In [1]: import numpy as np

In [2]: np.set_printoptions(suppress=True, linewidth=120)

In [3]: def rnd(a):
   ...:     return np.round(a, 2) + 0
   ...: 

In [4]: X = np.load("sample9.npy")

In [5]: X
Out[5]: 
array([[16,  2,  5],
       [ 2,  8,  3],
       [ 0,  9, 20]])

In [6]: vec = np.array([-2, 2, 2])

In [7]: target = X @ vec

In [8]: target
Out[8]: array([-18,  18,  58])

In [9]: rnd(np.linalg.solve(X, target))
Out[9]: array([-2.,  2.,  2.])

In [10]: rnd(np.linalg.solve(X, -1 * target))
Out[10]: array([ 2., -2., -2.])

In [11]: rnd(np.linalg.solve(X.T, X[2]))
Out[11]: array([0., 0., 1.])

In [12]: rnd(np.linalg.solve(X, X[:, 2]))
Out[12]: array([0., 0., 1.])

In [13]: r0 = np.array([-4, 5, -5])

In [14]: Y = X + np.outer(r0, np.eye(3)[0])

In [15]: np.linalg.matrix_rank(Y - X)
Out[15]: np.int64(1)

In [16]: vals, V = np.linalg.eig(X)

In [17]: rnd(X @ V[:, 0] - vals[0] * V[:, 0])
Out[17]: array([0., 0., 0.])

In [18]: rnd(np.sort(np.linalg.eigvals(X @ X)))
Out[18]: array([ 39.62, 221.49, 520.89])

In [19]: U, sigma = np.linalg.svd(X)
ValueError: too many values to unpack (expected 2)


In [20]: U, sigma, VT = np.linalg.svd(X, full_matrices=False)

In [21]: rnd(np.abs(VT[0]))
Out[21]: array([0.29, 0.45, 0.84])

In [22]: rnd(sigma)
Out[22]: array([24.06, 15.15,  5.86])

In [23]: rnd(U.T @ X @ VT.T)
Out[23]: 
array([[24.06,  0.  ,  0.  ],
       [ 0.  , 15.15,  0.  ],
       [ 0.  ,  0.  ,  5.86]])

In [24]: rnd(VT @ VT.T)
Out[24]: 
array([[1., 0., 0.],
       [0., 1., 0.],
       [0., 0., 1.]])

In [25]: rnd(sigma / sigma[0])
Out[25]: array([1.  , 0.63, 0.24])

In [26]: rnd(np.sqrt((sigma ** 2).sum())), rnd(np.linalg.norm(X))
Out[26]: (np.float64(29.03), np.float64(29.03))

In [27]: rnd(U.T @ U)
Out[27]: 
array([[1., 0., 0.],
       [0., 1., 0.],
       [0., 0., 1.]])

In [28]: rnd(np.cumsum(sigma ** 2) / np.sum(sigma ** 2))
Out[28]: array([0.69, 0.96, 1.  ])

In [29]: rnd(np.linalg.eigvals(X).sum().real)
Out[29]: np.float64(44.0)

In [30]: np.einsum("ij,ji->", X, X)
Out[30]: np.int64(782)

In [31]: m1 = np.array([[-1.8, 1.6, -0.6, -0.6, 0.1],
    ...:     [-0.6, -0.8, -1.9, -0.9, 0.7],
    ...:     [1.0, 0.8, 0.1, -0.7, 0.4]])

In [32]: m1[:, 2] *= 5

In [33]: m1
Out[33]: 
array([[-1.8,  1.6, -3. , -0.6,  0.1],
       [-0.6, -0.8, -9.5, -0.9,  0.7],
       [ 1. ,  0.8,  0.5, -0.7,  0.4]])

In [34]: Y = m1 / np.sqrt((m1 ** 2).mean(axis=1, keepdims=True))

In [35]: rnd(Y[1])
Out[35]: array([-0.14, -0.19, -2.21, -0.21,  0.16])

In [36]: rnd(m1 - m1.mean(axis=1, keepdims=True))
Out[36]: 
array([[-1.06,  2.34, -2.26,  0.14,  0.84],
       [ 1.62,  1.42, -7.28,  1.32,  2.92],
       [ 0.6 ,  0.4 ,  0.1 , -1.1 ,  0.  ]])

In [37]: np.linalg.matrix_rank(m1 - m1.mean(axis=1, keepdims=True))
Out[37]: np.int64(3)
